$ ipython --no-banner

In [1]: import numpy as np

In [2]: import numpy.linalg as la

In [3]: np.set_printoptions(precision=3, suppress=True, linewidth=140)

In [4]: def tidy(a):
   ...:     return np.round(a, 3) + 0
   ...: 

In [5]: A = np.load("block14.npy")

In [6]: tidy(A)
Out[6]: 
array([[  2.672, -13.979,   6.479,   3.372,   9.506],
       [ -2.557,   6.678,   4.564,  -4.458, -16.959],
       [ -2.618,   7.876,  -5.311,  -0.527,  -5.066],
       [  2.335, -13.102,   8.946,   0.587,   1.924],
       [ -2.694,   8.565,  -3.361,   2.097,  -0.158],
       [  1.961, -10.873,   2.454,   3.424,   9.652],
       [ -0.167,  -2.048,   4.329,   3.294,   4.635],
       [ -0.077,  -3.97 ,   0.65 ,  -6.857, -16.081],
       [ -2.559,   5.612,  -0.747, -12.042, -31.681],
       [  0.823,  -7.471,  -9.025,  -7.059, -11.44 ],
       [ -0.476,  -1.234,   0.524,  -0.359,  -2.614],
       [  1.391,  -7.336,   3.351,  10.645,  24.016],
       [ -0.648,  -1.021,  11.319,  -1.424,  -9.015],
       [  1.293,  -7.727,  17.299,   8.363,  14.007],
       [  1.382,  -8.241,  -4.17 ,   3.463,  10.924],
       [  0.247,  -4.997,   6.574,  -3.736, -10.701],
       [ -1.611,   4.392,  -3.384,   4.304,   6.747],
       [ -1.004,   1.279,   9.786,   3.258,   1.059],
       [ -4.54 ,  16.745,  -8.205,   3.998,   2.132],
       [ -2.48 ,   6.533,   1.588,  -3.918, -14.599],
       [  0.334,  -5.926,  -1.327,  -8.683, -18.594],
       [ -0.666,  -1.606,   5.486,  -6.557, -18.234]])

In [7]: # rank 4

In [8]: gram = A.T @ A

In [9]: tidy(la.svd(A, compute_uv=False) ** 2)
Out[9]: array([4767.308, 1625.996,  671.63 ,   21.285,    0.   ])

In [10]: (A @ A.T).shape
Out[10]: (22, 22)

In [11]: tidy(la.eigvalsh(gram)[::-1])
Out[11]: array([4767.308, 1625.996,  671.63 ,   21.285,    0.   ])

In [12]: la.matrix_rank(gram)
Out[12]: np.int64(4)

In [13]: u, v = A[7], A[5]

In [14]: tidy(u @ v)
Out[14]: np.float64(-134.078)

In [15]: tidy(u @ u)
Out[15]: np.float64(321.788)

In [16]: p = (u @ v) / (u @ u) * u

In [17]: tidy(p)
Out[17]: array([ 0.032,  1.654, -0.271,  2.857,  6.7  ])

In [18]: tidy(la.norm(u + v) ** 2 + la.norm(u - v) ** 2)
Out[18]: np.float64(1109.482)

In [19]: tidy((v - p) @ u)
Out[19]: np.float64(0.0)

In [20]: mat = np.load("m.npy")

In [21]: mat
Out[21]: 
array([[ 1., -2.,  0.,  0.,  0.,  0.,  0.],
       [-2.,  3., -2.,  0.,  0.,  0.,  0.],
       [ 0., -2.,  0., -2.,  0.,  0.,  0.],
       [ 0.,  0., -2.,  1., -2.,  0.,  0.],
       [ 0.,  0.,  0., -2.,  2., -2.,  0.],
       [ 0.,  0.,  0.,  0., -2.,  1., -2.],
       [ 0.,  0.,  0.,  0.,  0., -2.,  0.]])

In [22]: # equal to its transpose

In [23]: [round(float(la.det(mat[:i, :i])), 2) + 0 for i in range(1, 8)]
Out[23]: [1.0, -1.0, -4.0, 0.0, 16.0, 16.0, -64.0]
